% python3 -q
>>> import numpy as np
>>> from numpy import linalg as LA
>>> np.set_printoptions(suppress=True, linewidth=160)
>>> def rd(a):
...     return np.round(a, 2) + 0
... 
>>> data = np.load("run4.npy")
>>> data
array([[ 9,  2, -2,  0],
       [ 9,  2, -2,  0],
       [-8,  3, -9,  7]])
>>> # rank 2
>>> T = np.stack([data, 2 * data, data[::-1]])
>>> T.shape
(3, 3, 4)
>>> LA.matrix_rank(T)
array([2, 2, 2])
>>> T.sum(axis=0)
array([[ 19,   9, -15,   7],
       [ 36,   8,  -8,   0],
       [-15,  11, -29,  21]])
>>> r = LA.matrix_rank(data)
>>> r
np.int64(2)
>>> null = LA.svd(data)[2][r:].T
>>> [int(LA.matrix_rank(data[:i])) for i in range(1, len(data) + 1)]
[1, 1, 2]
>>> null.shape
(4, 2)
>>> print(rd(data @ null))
[[0. 0.]
 [0. 0.]
 [0. 0.]]
>>> LA.matrix_rank(data.T @ data), LA.matrix_rank(data @ data.T)
(np.int64(2), np.int64(2))
>>> np.allclose(data @ null, 0)
True
>>> vec = np.array([1, -1, 1, 1])
>>> a = np.maximum(data @ vec, 0)
>>> print(data * (a > 1e-9)[:, None])
[[ 9  2 -2  0]
 [ 9  2 -2  0]
 [ 0  0  0  0]]
>>> data.T @ a
array([ 90,  20, -20,   0])
>>> a
array([5, 5, 0])
>>> C2 = data.T @ data
>>> np.allclose(C2, C2.T)
True
>>> np.trace(C2), (data ** 2).sum()
(np.int64(381), np.int64(381))
>>> rd(LA.svd(data, compute_uv=False) ** 2)
array([259.52, 121.48,   0.  ])
>>> def softmax(z):
...     e = np.exp(z - z.max(axis=-1, keepdims=True))
...     return e / e.sum(axis=-1, keepdims=True)
... 
>>> print(rd(softmax(10 * data[0])))
[1. 0. 0. 0.]
>>> rd(softmax(data[0]))
array([1., 0., 0., 0.])
>>> rd(softmax(data[0] + 2))
array([1., 0., 0., 0.])
>>> S = data @ data.T / np.sqrt(4)
>>> rd(softmax(S))
array([[0.5, 0.5, 0. ],
       [0.5, 0.5, 0. ],
       [0. , 0. , 1. ]])
>>> rd(softmax(S)[0] @ data)
array([ 9.,  2., -2.,  0.])
>>> X = np.load("case9.npy")
>>> X
array([[-1.1,  6.6,  2.2, -0.1],
       [ 0. , -1.5,  0.2,  0.5],
       [ 0.8, -2.1, -0.9,  1.2]])
>>> W1 = np.array([[-2, 2, 2, 1, -1],
...     [-2, 3, 3, -3, 1],
...     [2, 1, -2, 2, 3],
...     [0, 1, -2, -3, -3]])
>>> coef = np.array([0, 0, 2, -3, -3])
>>> hid = np.maximum(X @ W1 + coef, 0)
>>> rd((hid > 0).mean(axis=0))
array([0.67, 0.33, 0.33, 0.33, 0.33])
>>> (hid > 0).astype(int)
array([[0, 1, 1, 0, 1],
       [1, 0, 0, 1, 0],
       [1, 0, 0, 0, 0]])
>>> cent = np.array([[-2, -3, 2], [-4, 4, 4], [-1, 5, -1], [4, -2, 3], [-4, -3, -1]])
>>> (hid @ cent).round(6).argmax(axis=1)
array([1, 2, 2])
>>> W1 @ cent
array([[  2,  25,   6],
       [-27,  36,  -5],
       [-10, -25,  13],
       [ -2,   9,   0]])
>>> other = np.array([[1, 2, 3], [1, 1, 3]])
>>> cent = np.kron(other, X)
>>> cent.shape
(6, 12)
>>> rd(LA.norm(cent, 2)), rd(LA.norm(other, 2) * LA.norm(X, 2))
(np.float64(37.57), np.float64(37.57))
>>> LA.matrix_rank(cent)
np.int64(6)
>>> f, v = X[0], X[2]
>>> print(f @ f)
49.62
>>> p = (f @ v) / (f @ f) * f
>>> rd((v - p) @ f)
np.float64(0.0)
>>> J = np.load("data.npy")
>>> print(J)
[[ 1 -1  1 -1  1 -1  1 -1]
 [ 1  1 -1 -1  1  1 -1 -1]
 [ 1  1  1  1  1  1  1  1]]
>>> other = np.array([[1, 1, -5],
...     [-5, 2, -1],
...     [3, -3, 3],
...     [4, 0, -3],
...     [4, -5, 0],
...     [0, -5, -5],
...     [4, 4, 2],
...     [-5, 5, -4]])
>>> other.T @ J.T
array([[ 18,  -6,   6],
       [ -5, -13,  -1],
       [ 13,  -9, -13]])
>>> np.einsum("ij,ij->i", J, J)
array([8, 8, 8])
>>> print(np.einsum("ij->j", J))
[ 3  1  1 -1  3  1  1 -1]
>>> np.einsum("ik,kj->ji", J, other)
array([[ 18,  -6,   6],
       [ -5, -13,  -1],
       [ 13,  -9, -13]])
>>> other = J / LA.norm(J, axis=1, keepdims=True)
>>> C2 = other @ other.T
>>> rd(C2[1])
array([0., 1., 0.])
>>> np.argwhere(np.triu(np.abs(C2) > 0.95, 1))
array([], shape=(0, 2), dtype=int64)
>>> (C2 - 2 * np.eye(3)).round(6).argmax(axis=1)
array([1, 0, 0])
>>> rd(LA.norm(other, axis=1))
array([1., 1., 1.])
>>> rd(LA.norm(J) ** 2 / LA.norm(J, 2) ** 2)
np.float64(3.0)
>>> rd(LA.norm(J, "nuc"))
np.float64(8.49)
>>> print(rd(LA.norm(J[2] - J[1])))
4.0
>>> rd(LA.norm(J, axis=0))
array([1.73, 1.73, 1.73, 1.73, 1.73, 1.73, 1.73, 1.73])
>>> rd(LA.norm(J))
np.float64(4.9)
>>> print(LA.matrix_rank(J))
3
>>> rd(J.mean(axis=0))
array([ 1.  ,  0.33,  0.33, -0.33,  1.  ,  0.33,  0.33, -0.33])
>>> vec = np.array([0, -3, 2, -2, -3, 0, 3, 3])
>>> (J * vec).sum(axis=1)
array([  4, -12,   0])
>>> print(J @ np.eye(8)[6])
[ 1. -1.  1.]
>>> np.einsum("ij,j->i", J, vec)
array([  4, -12,   0])
>>> print(LA.norm(J @ vec) <= LA.norm(J, 2) * LA.norm(vec) + 1e-9)
True
>>> print(J @ np.ones(8))
[0. 0. 8.]
>>> J @ vec
array([  4, -12,   0])
>>> W0 = np.load("m.npy")
>>> W0
array([[ 1.2 , -0.8 ,  0.9 ],
       [ 0.3 ,  0.84, -0.8 ],
       [ 0.4 ,  0.64, -0.6 ],
       [-1.7 ,  0.35, -0.8 ],
       [ 0.1 , -0.25,  0.1 ],
       [-0.5 , -1.24,  0.7 ],
       [ 0.6 ,  0.17, -0.7 ],
       [ 1.7 , -0.14,  0.1 ],
       [ 0.2 , -0.26,  0.  ],
       [-1.5 , -0.81,  0.3 ],
       [ 1.1 ,  0.5 , -0.9 ],
       [ 1.1 , -0.38,  0.  ],
       [-0.2 , -0.94,  1.2 ],
       [ 0.1 ,  1.39, -1.4 ],
       [ 0.1 ,  0.1 ,  0.1 ],
       [-0.9 ,  0.52, -0.9 ],
       [-2.  , -0.62,  0.9 ],
       [-0.4 ,  1.31, -0.7 ],
       [-0.1 , -2.79,  2.3 ],
       [-0.9 , -3.02,  3.1 ],
       [-2.2 ,  0.26, -0.3 ],
       [-0.6 ,  0.54, -0.8 ],
       [-1.3 ,  0.54, -0.1 ]])
>>> other = np.c_[W0[:, :1] @ np.array([[1]]), np.array([-3, 6, -7, -2, 7, -8, 1, -8, 3, 3, 7, 6, 2, 4, -4, -9, -3, 8, -8, 1, -7, 7, -1])]
>>> other
array([[ 1.2, -3. ],
       [ 0.3,  6. ],
       [ 0.4, -7. ],
       [-1.7, -2. ],
       [ 0.1,  7. ],
       [-0.5, -8. ],
       [ 0.6,  1. ],
       [ 1.7, -8. ],
       [ 0.2,  3. ],
       [-1.5,  3. ],
       [ 1.1,  7. ],
       [ 1.1,  6. ],
       [-0.2,  2. ],
       [ 0.1,  4. ],
       [ 0.1, -4. ],
       [-0.9, -9. ],
       [-2. , -3. ],
       [-0.4,  8. ],
       [-0.1, -8. ],
       [-0.9,  1. ],
       [-2.2, -7. ],
       [-0.6,  7. ],
       [-1.3, -1. ]])
>>> print(rd(LA.norm(other - W0 @ LA.lstsq(W0, other)[0], axis=0)))
[ 0.   25.55]
>>> LA.matrix_rank(np.c_[W0, other])
np.int64(4)
>>> lab = W0[:, 2] > np.median(W0[:, 2])
>>> f = W0[lab].mean(axis=0) - W0[~lab].mean(axis=0)
>>> rd((((W0 - W0.mean(axis=0)) @ f > 0) == lab).mean())
np.float64(0.87)
>>> rd(f)
array([ 0.04, -1.54,  1.59])
>>> lab.astype(int)
array([1, 0, 0, 0, 1, 1, 0, 1, 0, 1, 0, 0, 1, 0, 1, 0, 1, 0, 1, 1, 0, 0, 0])
>>> Xs = W0 - W0.mean(axis=0)
>>> evecs = LA.svd(Xs)[2][:2]
>>> other = Xs - Xs @ evecs.T @ evecs
>>> rd((Xs @ evecs.T).std(axis=0))
array([1.49, 1.02])
>>> rd(np.cov(Xs @ evecs.T, rowvar=False))
array([[2.33, 0.  ],
       [0.  , 1.09]])
>>> rd(LA.norm(other) / LA.norm(Xs))
np.float64(0.12)
>>> other = W0 / np.sqrt((W0 ** 2).mean(axis=1, keepdims=True))
>>> rd(other[4])
array([ 0.6 , -1.51,  0.6 ])
>>> print(LA.matrix_rank(other) == LA.matrix_rank(W0))
True
>>> LA.matrix_rank(W0 - W0.mean(axis=1, keepdims=True))
np.int64(2)
>>> rd(LA.norm(other, axis=1))
array([1.73, 1.73, 1.73, 1.73, 1.73, 1.73, 1.73, 1.73, 1.73, 1.73, 1.73, 1.73, 1.73, 1.73, 1.73, 1.73, 1.73, 1.73, 1.73, 1.73, 1.73, 1.73, 1.73])
>>> mat = np.load("test6.npy")
>>> mat
array([[0, 1, 2, 1],
       [0, 0, 2, 3],
       [0, 0, 0, 2],
       [0, 0, 0, 0]])
>>> # looks like rank 3
>>> proj = np.triu(np.array([[-3, 4, 4, -3], [-4, 5, 3, 2], [-4, 5, 1, -1], [4, 4, 3, -5]]), 1) + np.eye(4)
>>> other = proj @ mat @ LA.inv(proj)
>>> np.poly(other)
array([1., 0., 0., 0., 0.])
>>> proj @ mat - mat @ proj
array([[ 0.,  0.,  5., 20.],
       [ 0.,  0.,  0.,  8.],
       [ 0.,  0.,  0.,  0.],
       [ 0.,  0.,  0.,  0.]])
>>> LA.matrix_rank(other)
np.int64(3)
>>> print(rd(LA.det(other)))
0.0
>>> print((mat - mat.T) / 2)
[[ 0.   0.5  1.   0.5]
 [-0.5  0.   1.   1.5]
 [-1.  -1.   0.   1. ]
 [-0.5 -1.5 -1.   0. ]]
>>> (mat + mat.T) / 2
array([[0. , 0.5, 1. , 0.5],
       [0.5, 0. , 1. , 1.5],
       [1. , 1. , 0. , 1. ],
       [0.5, 1.5, 1. , 0. ]])
>>> np.allclose(mat, mat.T)
False
>>> [round(float(x), 2) for x in LA.svd(mat, compute_uv=False)[:3]]
[4.44, 1.73, 0.52]
>>> LA.cond(mat) > 100
np.True_
>>> rd(LA.norm(mat, 2) / LA.norm(mat))
np.float64(0.93)
>>> np.argsort(-LA.norm(mat, axis=0).round(6), kind="stable")[:3]
array([3, 2, 1])
>>> r = LA.matrix_rank(mat)
>>> r
np.int64(3)
>>> null = LA.svd(mat)[2][r:].T
>>> mat @ null
array([[0.],
       [0.],
       [0.],
       [0.]])
>>> [int(LA.matrix_rank(np.delete(mat, i, axis=0))) for i in range(4)]
[2, 2, 2, 3]
>>> [int(LA.matrix_rank(mat[:, :j + 1])) for j in range(4)]
[0, 1, 2, 3]
>>> LA.matrix_rank(mat.T @ mat), LA.matrix_rank(mat @ mat.T)
(np.int64(3), np.int64(3))
>>> A = np.load("sample8.npy")
>>> A
array([[2, 2, 0],
       [0, 2, 2],
       [2, 0, 2]])
>>> vec = np.array([-5, 3, 4])
>>> rhs = A @ vec
>>> coef, lr = np.zeros(3), 1 / LA.norm(A, 2) ** 2
>>> for i in range(150):
...     coef -= lr * A.T @ (A @ coef - rhs)
...     if i % 50 == 0: print(i, round(LA.norm(A @ coef - rhs), 2))
... 
0 10.46
50 0.0
100 0.0
>>> rd(coef)
array([-5.,  3.,  4.])
>>> rd(LA.cond(A))
np.float64(2.0)
>>> rd(LA.det(A[::-1]))
np.float64(-16.0)
>>> np.einsum("ij,ji->", A, A)
np.int64(12)
>>> rd(LA.det(A.T))
np.float64(16.0)
>>> print(rd(np.poly(A)))
[  1.  -6.  12. -16.]
>>> rd(LA.eigvals(A).sum().real)
np.float64(6.0)
>>> rd(LA.eigvals(A))
array([1.+1.73j, 1.-1.73j, 4.+0.j  ])
>>> np.kron(np.eye(2, dtype=int), A)
array([[2, 2, 0, 0, 0, 0],
       [0, 2, 2, 0, 0, 0],
       [2, 0, 2, 0, 0, 0],
       [0, 0, 0, 2, 2, 0],
       [0, 0, 0, 0, 2, 2],
       [0, 0, 0, 2, 0, 2]])
>>> print(rd(LA.det(2 * A)), rd(LA.det(A)))
128.0 16.0
>>> m1 = np.array([[-2, 3, -2], [3, -6, 5], [-2, 5, -2]])
>>> # equal to its transpose
>>> proj = np.triu(np.array([[0, 4, 1], [5, 4, 3], [5, 4, 3]]), 1) + np.eye(3)
>>> other = proj @ m1 @ LA.inv(proj)
>>> print(other)
[[  8. -48. 152.]
 [ -3.  21. -61.]
 [ -2.  13. -39.]]
>>> proj @ m1 - m1 @ proj
array([[ 10., -11.,  11.],
       [ -6.,   3.,   9.],
       [  0.,   8., -13.]])
>>> np.trace(other), np.trace(m1)
(np.float64(-10.0), np.int64(-10))
>>> rd(LA.eigvals(other))
array([-10.85,  -0.53,   1.39])
>>> print(rd(np.poly(other)))
[  1.  10. -10.  -8.]
>>> np.einsum("ii->", other)
np.float64(-10.0)
>>> np.kron(np.eye(2, dtype=int), other)
array([[  8., -48., 152.,   0.,  -0.,   0.],
       [ -3.,  21., -61.,  -0.,   0.,  -0.],
       [ -2.,  13., -39.,  -0.,   0.,  -0.],
       [  0.,  -0.,   0.,   8., -48., 152.],
       [ -0.,   0.,  -0.,  -3.,  21., -61.],
       [ -0.,   0.,  -0.,  -2.,  13., -39.]])
>>> rd(LA.eigvals(other).sum().real)
np.float64(-10.0)
>>> q, R = LA.qr(m1)
>>> print(rd(np.abs(np.diag(R))))
[4.12 1.41 1.37]
>>> print(rd(q @ R))
[[-2.  3. -2.]
 [ 3. -6.  5.]
 [-2.  5. -2.]]
>>> other = m1 / LA.norm(m1, axis=1, keepdims=True)
>>> C2 = other @ other.T
>>> rd(C2)
array([[ 1.  , -0.99,  0.97],
       [-0.99,  1.  , -0.96],
       [ 0.97, -0.96,  1.  ]])
>>> rd(np.degrees(np.arccos(np.clip(C2[2, 0], -1, 1))))
np.float64(13.82)
>>> w, evecs = LA.eigh(m1)
>>> vec = np.array([3, 3, -3])
>>> np.abs(m1).sum(axis=1).max(), rd(np.abs(w).max())
(np.int64(14), np.float64(10.85))
>>> print(rd(vec @ m1 @ vec / (vec @ vec)), rd(w[0]), rd(w[-1]))
-3.33 -10.85 1.39
>>> rd(LA.eigvalsh(m1[1:, 1:]))
array([-9.39,  1.39])
>>> feats = np.array([[1, 0, 0], [0, 1, 0], [0, 0, 1]])
>>> feats
array([[1, 0, 0],
       [0, 1, 0],
       [0, 0, 1]])
>>> LA.matrix_power(feats, 2)
array([[1, 0, 0],
       [0, 1, 0],
       [0, 0, 1]])
>>> print(rd(np.sort(np.abs(LA.eigvals(feats)))[::-1]))
[1. 1. 1.]
>>> p = np.eye(3)[1]
>>> for _ in range(6):
...     p = p @ feats
...     print(p.round(2))
... 
[0. 1. 0.]
[0. 1. 0.]
[0. 1. 0.]
[0. 1. 0.]
[0. 1. 0.]
[0. 1. 0.]
>>> w, evecs = LA.eigh(feats)
>>> vec = np.array([-2, -1, 2])
>>> evecs * np.maximum(w, 0) @ evecs.T
array([[1., 0., 0.],
       [0., 1., 0.],
       [0., 0., 1.]])
>>> print(np.abs(feats).sum(axis=1).max(), np.abs(w).max())
1 1.0
>>> vec @ feats @ vec / (vec @ vec), w[0], w[-1]
(np.float64(1.0), np.float64(1.0), np.float64(1.0))
